In [1]: import numpy as np

In [2]: import numpy.linalg as la

In [3]: np.set_printoptions(precision=4, suppress=True, linewidth=160)

In [4]: rnd = lambda a: np.round(a, 4) + 0

In [5]: Y = np.array([[0, 2, 1, 3, 3, 1, 1, 3],
   ...:     [3, 0, 3, 0, 1, 0, 3, 1],
   ...:     [0, 1, 2, 0, 2, 3, 1, 0],
   ...:     [2, 3, 2, 0, 3, 1, 0, 2],
   ...:     [1, 3, 3, 2, 1, 3, 2, 1],
   ...:     [1, 1, 0, 0, 1, 1, 3, 1],
   ...:     [3, 2, 2, 3, 1, 0, 1, 3],
   ...:     [0, 1, 2, 0, 0, 2, 1, 2]])

In [6]: m1 = np.triu(Y, 1)

In [7]: m1
Out[7]: 
array([[0, 2, 1, 3, 3, 1, 1, 3],
       [0, 0, 3, 0, 1, 0, 3, 1],
       [0, 0, 0, 0, 2, 3, 1, 0],
       [0, 0, 0, 0, 3, 1, 0, 2],
       [0, 0, 0, 0, 0, 3, 2, 1],
       [0, 0, 0, 0, 0, 0, 3, 1],
       [0, 0, 0, 0, 0, 0, 0, 3],
       [0, 0, 0, 0, 0, 0, 0, 0]])

In [8]: [round(float(x), 4) for x in la.svd(m1, compute_uv=False)[:3]]
Out[8]: [7.9711, 4.4688, 4.0038]

In [9]: rnd(la.norm(m1, 2) / la.norm(m1))
Out[9]: np.float64(0.7433)

In [10]: la.matrix_rank(m1, rtol=0.1)
Out[10]: np.int64(6)

In [11]: np.prod(np.diag(m1)), rnd(la.det(m1))
Out[11]: (np.int64(0), np.float64(0.0))

In [12]: la.matrix_rank(m1 - m1[0, 0] * np.eye(8))
Out[12]: np.int64(6)

In [13]: rnd(np.sort(la.eigvals(m1)))
Out[13]: array([0., 0., 0., 0., 0., 0., 0., 0.])
